$ python3 -q
>>> import numpy as np
>>> np.set_printoptions(precision=1, suppress=True, linewidth=120, legacy="1.25")
>>> K = np.loadtxt("dump.csv", delimiter=",")
>>> K
array([[-0.1,  1.7,  1.3, -0.5, -1.8,  0.3, -1. ],
       [ 0.1, -0.6, -0.1, -0.5, -0.6, -2.2,  0.2],
       [ 1.2, -0.4,  0. ,  1.2,  0.2, -0.2, -0.1],
       [-1. , -0.3, -0.1,  0.6, -0.1,  0.2, -1.7],
       [-0.1,  0.5,  0.5, -0.3, -1.1,  1.1, -0.9],
       [ 0.9, -0.2,  0.8, -1. ,  0.3,  1. ,  0.7],
       [ 0.8, -0.6,  1.7,  1.9,  1.5, -0.3, -0.5],
       [-1.2,  2.2,  2.5, -1.4, -1.8,  0.6,  0.1],
       [ 0.7, -0.1,  1.3,  0.1, -0.3, -1.7, -0.9],
       [ 2.2,  0.1, -0.3, -0.2, -0.7, -0.3,  0.7],
       [ 1. , -0.4,  0.2,  0.7, -0.7,  1.2, -0.3],
       [ 1.6, -0.9,  0.8,  0.5, -0.3,  0.1, -2.4],
       [ 0.7,  0.9,  1.2,  0.2,  0.6, -0.1, -0.5],
       [ 1.2, -0.3,  0.4,  1.1,  1.1,  0.1, -0.1],
       [ 0.8, -0.3,  0.3,  0.7,  0.3, -0.1,  0.1],
       [ 0.8,  0.1, -1.6, -0.6,  0.4, -1.6,  0.3],
       [-1.7,  0. ,  1.1,  1.6,  2.4,  0.1, -1. ],
       [-0.9, -0.2, -0.9,  0.7, -0.1,  1.2, -0.9],
       [-1.2,  0. ,  0.9,  1.4,  0.2, -0.5, -0.9],
       [ 0.5, -0.6,  0.9, -0.2,  1.8, -2.1,  0.6],
       [-1.2,  1.2,  0.4,  0.4, -0.5, -0.8,  0.9],
       [ 1.5,  1.1,  1.2, -1.1,  0.2,  0.2,  0.2],
       [-0.9,  0.4,  1.2,  1.9,  0.7, -1.4,  0.9],
       [ 0.7, -1.1,  0.1,  0.1,  0.1,  0.1,  0.5],
       [-0.2, -1.5, -0.2, -1.2, -0.9, -0.1,  1.1],
       [-0.9,  2.3, -0.1, -0.3, -0.9,  2.2, -2.1],
       [-1.8,  0.4,  0.7, -0.1,  0.7,  0.6,  0.2],
       [ 1. ,  0.5,  2.1,  0. , -1.7,  1.4,  1. ],
       [ 8. ,  4. ,  1.5, -2. ,  4.5,  6.5, -0.5],
       [-0.1, -1.2,  0.1,  0.6, -1. ,  0.8,  0.4],
       [ 0.7, -0.4, -1.4, -0.7,  0.2, -0.6, -1. ],
       [ 0.7,  0. , -0.7,  0.8, -0.5, -0.9, -0.8],
       [ 0.3, -0.4, -1.3, -0.3, -1.1,  0.3,  0.8]])
>>> M2 = np.c_[K[:, :1] @ np.array([[5]]), np.array([2, 2, -2, -1, -2, -2, 0, 1, 0, 0, 2, 1, 0, -1, -2, -1, 0, 1, 1, 2, 0, 0, 0, 2, 0, 1, -1, -1, 0, 1, -2, -2, 2])]
>>> M2
array([[-0.5,  2. ],
       [ 0.5,  2. ],
       [ 6. , -2. ],
       [-5. , -1. ],
       [-0.5, -2. ],
       [ 4.5, -2. ],
       [ 4. ,  0. ],
       [-6. ,  1. ],
       [ 3.5,  0. ],
       [11. ,  0. ],
       [ 5. ,  2. ],
       [ 8. ,  1. ],
       [ 3.5,  0. ],
       [ 6. , -1. ],
       [ 4. , -2. ],
       [ 4. , -1. ],
       [-8.5,  0. ],
       [-4.5,  1. ],
       [-6. ,  1. ],
       [ 2.5,  2. ],
       [-6. ,  0. ],
       [ 7.5,  0. ],
       [-4.5,  0. ],
       [ 3.5,  2. ],
       [-1. ,  0. ],
       [-4.5,  1. ],
       [-9. , -1. ],
       [ 5. , -1. ],
       [40. ,  0. ],
       [-0.5,  1. ],
       [ 3.5, -2. ],
       [ 3.5, -2. ],
       [ 1.5,  2. ]])
>>> np.round(np.linalg.norm(np.linalg.qr(K)[0].T @ M2, axis=0) ** 2 / ((M2 ** 2).sum(axis=0) + 1e-12), 1) + 0
array([1., 0.])
>>> np.round(np.linalg.lstsq(K, M2[:, 0])[0], 1) + 0
array([5., 0., 0., 0., 0., 0., 0.])
>>> np.linalg.matrix_rank(np.c_[K, M2])
8
>>> X = np.loadtxt("out3.csv", delimiter=",")
>>> X
array([[  3.4,   5.8,   0. ,   0. ,  -1. ,  -3.1,   5.7],
       [ -2.2,  -4.6,  -0.3,   0.1,   1.3,   2.1,  -3.7],
       [  0.4,  -0.3,   0. ,   0.3,  -0.3,  -0.6,  -0.1],
       [  4.1,   7.2,  -0.1,   0.3,  -2. ,  -4.8,   7.9],
       [  6.9,  12.3,  -0.1,  -0.2,  -3.6,  -7.3,  12.5],
       [  1.8,   3.8,   0.1,  -0.3,  -1.1,  -2.2,   3.4],
       [ -3.2,  -5.1,   0.2,   0. ,   1.6,   2.8,  -5.8],
       [  0.3,  -0.5,   0.1,   0.2,  -0.1,   0.1,  -0.6],
       [ -0.5,  -0.9,  -0.4,  -0.2,   0.3,   0.5,  -1.2],
       [  5.3,   9.4,   0.1,   0. ,  -2.2,  -5.7,   9.6],
       [  4.3,   7.1,   0.4,   0.2,  -2. ,  -4.2,   7.4],
       [  4.1,   6.6,  -0.1,   0.1,  -1.8,  -4.2,   6.3],
       [  6.7,  12.3,   0.5,   0. ,  -3.6,  -7. ,  12. ],
       [  3.9,   7.6,   0. ,  -0.2,  -2.3,  -4.3,   7.7],
       [ -3.6,  -5.4,   0.3,   0.3,   1.5,   3.4,  -5.4],
       [ -6.5, -11.9,  -0.1,   0.1,   3.7,   6.5, -11.2],
       [ -5.7,  -9.1,  -0.3,  -0.3,   2.8,   5.6,  -9.4],
       [ -3.2,  -5.1,  -0.1,   0.1,   1.4,   3.5,  -5.4],
       [  4.7,   8.4,   0.1,  -0.6,  -3. ,  -5.7,   8.4],
       [  0. ,  -0.3,   0.1,  -0.1,   0.2,   0.4,  -0.6],
       [  2.9,   5. ,   0.1,   0.3,  -1.3,  -3.1,   4.9],
       [  0.1,   0.6,  -0.1,  -0.1,  -0.4,  -0.5,   0.4],
       [  5.4,  10.1,   0.5,   0. ,  -2.9,  -5.7,  10.3],
       [ -2.6,  -4.8,   0.6,   0.1,   1.1,   3.3,  -5.1],
       [ -1. ,  -2.9,   0.1,  -0.6,   0.3,   1.4,  -2.7],
       [  5.3,   9.1,  -0.6,   0.2,  -2.9,  -5.3,   8.6]])
>>> cent = X[[11, 20]].astype(float)
>>> for _ in range(7):
...     z = np.linalg.norm(X[:, None] - cent, axis=-1).argmin(axis=1)
...     cent = np.array([X[z == j].mean(axis=0) for j in range(2)])
... 
>>> z
array([0, 1, 1, 0, 0, 0, 1, 1, 1, 0, 0, 0, 0, 0, 1, 1, 1, 1, 0, 1, 0, 1, 0, 1, 1, 0])
>>> np.round(cent[1] - cent[0], 1) + 0
array([ -6.7, -11.9,  -0.1,   0. ,   3.3,   7. , -12. ])
>>> np.bincount(z)
array([13, 13])
